In [1]: import numpy as np

In [2]: from numpy import linalg as LA

In [3]: np.set_printoptions(precision=3, suppress=True, linewidth=140, legacy="1.25")

In [4]: def tidy(a):
   ...:     return np.round(a, 3) + 0
   ...: 

In [5]: M = np.load("w.npy")

In [6]: tidy(M)
Out[6]: 
array([[ 2.11 ,  1.096, -0.503,  0.692],
       [ 1.096,  1.556,  1.024, -0.23 ],
       [-0.503,  1.024,  0.981, -2.278],
       [ 0.692, -0.23 , -2.278, -1.647]])

In [7]: rk = LA.matrix_rank(M)

In [8]: rk
Out[8]: 3

In [9]: ns = LA.svd(M)[2][rk:].T

In [10]: [int(LA.matrix_rank(M[:i])) for i in range(1, len(M) + 1)]
Out[10]: [1, 2, 3, 3]

In [11]: ns.shape
Out[11]: (4, 1)

In [12]: np.allclose(M @ ns, 0)
Out[12]: True

In [13]: tidy(ns @ ns.T)
Out[13]: 
array([[ 0.29 , -0.371,  0.223, -0.135],
       [-0.371,  0.475, -0.286,  0.173],
       [ 0.223, -0.286,  0.172, -0.104],
       [-0.135,  0.173, -0.104,  0.063]])

In [14]: LA.matrix_rank(M.T @ M), LA.matrix_rank(M @ M.T)
Out[14]: (3, 3)

In [15]: [int(LA.matrix_rank(M[:, :j + 1])) for j in range(4)]
Out[15]: [1, 2, 3, 3]

In [16]: tidy(M @ ns)
Out[16]: 
array([[0.],
       [0.],
       [0.],
       [0.]])

In [17]: tidy(LA.eigvalsh(M).min())
Out[17]: -3.0

In [18]: np.all(LA.eigvalsh(M) > 0)
Out[18]: False

In [19]: [round(float(LA.det(M[:i, :i])), 2) + 0 for i in range(1, 5)]
Out[19]: [2.11, 2.08, -1.69, 0.0]

In [20]: E = np.load("dump.npy")

In [21]: E
Out[21]: 
array([[-5,  1, -4, -3],
       [ 4, -2, -3,  1],
       [-4,  2,  0, -2],
       [ 1,  1,  3, -4]])

In [22]: rng = np.random.default_rng(457247)

In [23]: idx = rng.permutation(4)

In [24]: idx
Out[24]: array([2, 3, 1, 0])

In [25]: B = E[idx][:, idx]

In [26]: tidy(np.sort(np.abs(LA.eigvals(B))))
Out[26]: array([1.491, 1.491, 6.149, 6.149])

In [27]: tidy(LA.det(B)), tidy(LA.det(E[idx]))
Out[27]: (84.0, -84.0)

In [28]: B
Out[28]: 
array([[ 0, -2,  2, -4],
       [ 3, -4,  1,  1],
       [-3,  1, -2,  4],
       [-4, -3,  1, -5]])

In [29]: np.trace(B)
Out[29]: -11

In [30]: np.diag(B)
Out[30]: array([ 0, -4, -2, -5])

In [31]: P = np.triu(np.array([[1, 5, 2, 1], [3, 0, 2, 2], [4, 2, 3, 1], [0, 2, 2, 0]]), 1) + np.eye(4)

In [32]: B = P @ E @ LA.inv(P)

In [33]: LA.matrix_rank(B)
Out[33]: 4

In [34]: np.trace(B), np.trace(E)
Out[34]: (-11.0, -11)

In [35]: P @ E - E @ P
Out[35]: 
array([[ 13.,  20.,  -4.,   4.],
       [ -6., -14.,   2.,  -9.],
       [  1.,  21.,   7.,  -4.],
       [  0.,  -5.,  -4.,  -6.]])

In [36]: left, sv, VT = LA.svd(E, full_matrices=False)

In [37]: left.shape, sv.shape, VT.shape
Out[37]: ((4, 4), (4,), (4, 4))

In [38]: np.allclose(left * sv @ VT, E)
Out[38]: True

In [39]: (sv > 1e-8).sum()
Out[39]: 4

In [40]: tidy(np.abs(VT[0]))
Out[40]: array([0.825, 0.31 , 0.134, 0.453])

In [41]: tidy(VT @ VT.T)
Out[41]: 
array([[1., 0., 0., 0.],
       [0., 1., 0., 0.],
       [0., 0., 1., 0.],
       [0., 0., 0., 1.]])

In [42]: w1 = np.array([[0, 0], [2, 0], [2, 2], [1, 2]])

In [43]: b = np.array([1, 1])

In [44]: hid = np.maximum(E @ w1 + b, 0)

In [45]: LA.matrix_rank(hid)
Out[45]: 1

In [46]: W2 = np.array([[0, -3, -3], [1, -2, 0]])

In [47]: (hid @ W2).round(6).argmax(axis=1)
Out[47]: array([0, 0, 0, 0])

In [48]: hid @ W2
Out[48]: 
array([[  0,   0,   0],
       [  0,   0,   0],
       [  0,  -9,  -9],
       [  0, -15, -15]])

In [49]: w1 @ W2
Out[49]: 
array([[  0,   0,   0],
       [  0,  -6,  -6],
       [  2, -10,  -6],
       [  2,  -7,  -3]])

In [50]: vec = np.array([3, -3, -3, -2])

In [51]: target = E @ vec

In [52]: b, lr = np.zeros(4), 1 / LA.norm(E, 2) ** 2

In [53]: for i in range(150):
    ...:     b -= lr * E.T @ (E @ b - target)
    ...:     if i % 50 == 0: print(i, round(LA.norm(E @ b - target), 3))
    ...: 
0 15.41
50 0.541
100 0.488

In [54]: tidy(b)
Out[54]: array([ 3.324, -2.013, -3.237, -1.844])

In [55]: A = np.loadtxt("a.csv", delimiter=",")

In [56]: A
Out[56]: 
array([[ 0.,  0.,  0.,  0.,  0.,  0.,  0.,  0.],
       [-2.,  2.,  0.,  0.,  0.,  0.,  0.,  0.],
       [-2.,  0., -1.,  0.,  0.,  0.,  0.,  0.],
       [ 2.,  2., -3.,  0.,  0.,  0.,  0.,  0.],
       [-2.,  3.,  2.,  1.,  0.,  0.,  0.,  0.],
       [-3.,  0.,  2.,  3., -2.,  0.,  0.,  0.],
       [ 0., -1., -1., -3.,  1., -1., -2.,  0.],
       [ 3., -3.,  3.,  0.,  0.,  1., -1., -3.]])

In [57]: [int(LA.matrix_rank(LA.matrix_power(A, p))) for p in range(1, 9)]
Out[57]: [7, 6, 5, 4, 4, 4, 4, 4]

In [58]: LA.matrix_rank(A - A[0, 0] * np.eye(8))
Out[58]: 7

In [59]: [round(float(x), 3) for x in LA.svd(A, compute_uv=False)[:3]]
Out[59]: [7.519, 6.56, 3.938]

In [60]: LA.matrix_rank(A, rtol=0.1)
Out[60]: 6

In [61]: m1 = np.load("out14.npy")

In [62]: m1
Out[62]: 
array([[-1,  1,  0,  2, -2, -1,  0],
       [-2, -2,  0,  2,  0,  2,  0],
       [ 0,  0,  2,  0,  0,  0,  2],
       [ 0, -2,  0,  0, -1,  1,  0],
       [ 2, -1,  0,  0, -2,  1,  0],
       [ 0, -2,  0,  1,  0,  1,  0],
       [ 0,  0,  1,  0,  0,  0,  0]])

In [63]: # 2 groups of indices that never mix

In [64]: m1 @ m1
Out[64]: 
array([[-5, -3,  0, -1,  4,  2,  0],
       [ 6, -6,  0, -6,  2,  2,  0],
       [ 0,  0,  6,  0,  0,  0,  4],
       [ 2,  3,  0, -3,  2, -4,  0],
       [-4,  4,  0,  3,  0, -5,  0],
       [ 4,  0,  0, -3, -1, -2,  0],
       [ 0,  0,  2,  0,  0,  0,  2]])

In [65]: LA.matrix_power(m1, 4)
Out[65]: 
array([[ -3,  46,   0,  32, -30, -36,   0],
       [-78,   8,   0,  48,  -2,  10,   0],
       [  0,   0,  44,   0,   0,   0,  32],
       [-22, -25,   0,   7,  12,  20,   0],
       [ 30,  -3,   0, -14,   3,  -2,   0],
       [-30, -25,   0,   8,  12,  29,   0],
       [  0,   0,  16,   0,   0,   0,  12]])

In [66]: tidy(LA.det(m1))
Out[66]: 68.0

In [67]: tidy(np.sort(np.abs(LA.eigvals(m1))))
Out[67]: array([0.732, 1.505, 1.619, 1.619, 2.732, 2.936, 2.936])

In [68]: idx = rng.permutation(7)

In [69]: idx
Out[69]: array([1, 2, 6, 3, 5, 0, 4])

In [70]: B = m1[idx][:, idx]

In [71]: np.diag(B)
Out[71]: array([-2,  2,  0,  0,  1, -1, -2])

In [72]: tidy(np.sort(np.abs(LA.eigvals(B))))
Out[72]: array([0.732, 1.505, 1.619, 1.619, 2.732, 2.936, 2.936])

In [73]: np.trace(B)
Out[73]: -2

In [74]: B = np.array([[1, 1], [1, -1]])

In [75]: W0 = np.kron(B, np.kron(B, B))[rng.permutation(8)][:5]

In [76]: W0
Out[76]: 
array([[ 1,  1, -1, -1, -1, -1,  1,  1],
       [ 1, -1,  1, -1,  1, -1,  1, -1],
       [ 1, -1, -1,  1,  1, -1, -1,  1],
       [ 1,  1,  1,  1,  1,  1,  1,  1],
       [ 1,  1, -1, -1,  1,  1, -1, -1]])

In [77]: ev, V = LA.eigh(M)

In [78]: np.unique(ev.round(6) + 0, return_counts=True)[1]
Out[78]: array([1, 1, 2])

In [79]: tidy(ev.sum()), tidy(np.trace(M))
Out[79]: (3.0, 3.0)

In [80]: X = np.load("sample9.npy")

In [81]: X
Out[81]: 
array([[ 0, -1,  2, -1, -1],
       [ 2,  1,  4,  1,  1],
       [ 1,  0,  3,  0,  0],
       [-4, -5, -2, -5, -5],
       [-1, -2,  1, -2, -2],
       [ 4,  3,  6,  3,  3],
       [ 6,  5,  8,  5,  5],
       [-3, -4, -1, -4, -4],
       [-1, -2,  1, -2, -2],
       [-4, -5, -2, -5, -5]])

In [82]: left, sv, VT = LA.svd(X)

In [83]: np.argmax(sv[:-1] / (sv[1:] + 1e-6)) + 1
Out[83]: 2

In [84]: tidy(sv)
Out[84]: array([22.412,  8.227,  0.   ,  0.   ,  0.   ])

In [85]: B = left[:, :2] @ np.diag(sv[:2]) @ VT[:2]

In [86]: tidy(LA.norm(X - B, 2)), tidy(sv[2])
Out[86]: (0.0, 0.0)

In [87]: tidy(np.abs(X - B).max())
Out[87]: 0.0

In [88]: LA.matrix_rank(X, rtol=0.05)
Out[88]: 2

In [89]: LA.matrix_rank(B)
Out[89]: 2

In [90]: cov = np.cov(X, rowvar=False)

In [91]: tidy(np.corrcoef(X[:, 2], X[:, 1])[0, 1])
Out[91]: 1.0

In [92]: cov.shape
Out[92]: (5, 5)

In [93]: np.median(X, axis=0)
Out[93]: array([-0.5, -1.5,  1.5, -1.5, -1.5])

In [94]: np.argsort(-X.std(axis=0).round(6), kind="stable")
Out[94]: array([0, 1, 2, 3, 4])

In [95]: cen = X - X.mean(axis=0)

In [96]: left, sv, VT = LA.svd(cen, full_matrices=False)

In [97]: (np.sign(left[:, 0]) == np.sign(left[0, 0])).astype(int)
Out[97]: array([1, 1, 1, 0, 0, 1, 1, 0, 0, 0])

In [98]: tidy(VT[0] * np.sign(VT[0, np.abs(VT[0]).argmax()]))
Out[98]: array([0.447, 0.447, 0.447, 0.447, 0.447])

In [99]: (sv ** 2).sum() ** 2 / (sv ** 4).sum()
Out[99]: 1.0

In [100]: LA.matrix_rank(cen)
Out[100]: 1

In [101]: tidy(LA.norm(X[7] - X[5]))
Out[101]: 15.652

In [102]: LA.norm(X, axis=1).argmax()
Out[102]: 6

In [103]: tidy(LA.norm(X, "nuc"))
Out[103]: 30.64

In [104]: cen = X - X.mean(axis=0)

In [105]: V = LA.svd(cen)[2][:2]

In [106]: B = cen - cen @ V.T @ V

In [107]: tidy(B.std(axis=0))
Out[107]: array([0., 0., 0., 0., 0.])

In [108]: tidy(LA.norm(B) / LA.norm(cen))
Out[108]: 0.0

In [109]: J = np.load("layer17.npy")

In [110]: J
Out[110]: 
array([[1, 0, 0, 0, 0, 0, 0, 0],
       [2, 0, 0, 0, 0, 0, 0, 0],
       [1, 2, 0, 0, 0, 0, 0, 0],
       [2, 0, 1, 2, 0, 0, 0, 0],
       [3, 3, 2, 3, 2, 0, 0, 0],
       [2, 1, 2, 3, 1, 1, 0, 0],
       [2, 3, 0, 3, 1, 0, 0, 0],
       [2, 3, 0, 0, 3, 1, 0, 1]])

In [111]: # rank 7

In [112]: left, sv, VT = LA.svd(J)

In [113]: np.argmax(sv[:-1] / (sv[1:] + 1e-6)) + 1
Out[113]: 7

In [114]: tidy(sv)
Out[114]: array([9.719, 3.951, 2.228, 2.026, 1.104, 0.775, 0.211, 0.   ])

In [115]: B = left[:, :7] @ np.diag(sv[:7]) @ VT[:7]

In [116]: tidy(LA.norm(J - B) / LA.norm(J))
Out[116]: 0.0

In [117]: tidy(np.abs(J - B).max())
Out[117]: 0.0

In [118]: tidy(B)
Out[118]: 
array([[1., 0., 0., 0., 0., 0., 0., 0.],
       [2., 0., 0., 0., 0., 0., 0., 0.],
       [1., 2., 0., 0., 0., 0., 0., 0.],
       [2., 0., 1., 2., 0., 0., 0., 0.],
       [3., 3., 2., 3., 2., 0., 0., 0.],
       [2., 1., 2., 3., 1., 1., 0., 0.],
       [2., 3., 0., 3., 1., 0., 0., 0.],
       [2., 3., 0., 0., 3., 1., 0., 1.]])

In [119]: arr = np.array([[1, 3, 1, 3, 2, 3, 2, 1, 0],
     ...:     [0, 0, 0, 1, 0, 3, 3, 0, 0],
     ...:     [1, 3, 1, 0, 3, 3, 0, 0, 1],
     ...:     [0, 1, 2, 0, 2, 1, 2, 0, 0],
     ...:     [0, 2, 3, 3, 3, 3, 1, 1, 2],
     ...:     [3, 2, 2, 3, 3, 0, 0, 3, 3],
     ...:     [0, 0, 0, 0, 1, 2, 1, 2, 2]])

In [120]: def softmax(z):
     ...:     e = np.exp(z - z.max(axis=-1, keepdims=True))
     ...:     return e / e.sum(axis=-1, keepdims=True)
     ...: 

In [121]: tidy(softmax(arr).sum(axis=1))
Out[121]: array([1., 1., 1., 1., 1., 1., 1.])

In [122]: tidy(softmax(arr[1]))
Out[122]: array([0.02 , 0.02 , 0.02 , 0.056, 0.02 , 0.411, 0.411, 0.02 , 0.02 ])

In [123]: S = arr @ arr.T / np.sqrt(9)

In [124]: tidy(softmax(S)[1] @ arr)
Out[124]: array([0.366, 1.352, 0.776, 1.89 , 1.172, 2.942, 2.296, 0.51 , 0.31 ])

In [125]: u = np.array([1, 0])

In [126]: np.correlate(arr[0], arr[3], "full")
Out[126]: array([ 0,  0,  2,  7,  7, 13, 11, 21, 16, 17, 12, 10,  7,  4,  1,  0,  0])

In [127]: np.convolve(arr[0], u)
Out[127]: array([1, 3, 1, 3, 2, 3, 2, 1, 0, 0])

In [128]: np.array([np.convolve(row, u, "same") for row in arr])
Out[128]: 
array([[1, 3, 1, 3, 2, 3, 2, 1, 0],
       [0, 0, 0, 1, 0, 3, 3, 0, 0],
       [1, 3, 1, 0, 3, 3, 0, 0, 1],
       [0, 1, 2, 0, 2, 1, 2, 0, 0],
       [0, 2, 3, 3, 3, 3, 1, 1, 2],
       [3, 2, 2, 3, 3, 0, 0, 3, 3],
       [0, 0, 0, 0, 1, 2, 1, 2, 2]])

In [129]: np.polyval(u, arr[0])
Out[129]: array([1, 3, 1, 3, 2, 3, 2, 1, 0])

In [130]: np.cross(arr[0, :3], arr[3, :3])
Out[130]: array([ 5, -2,  1])
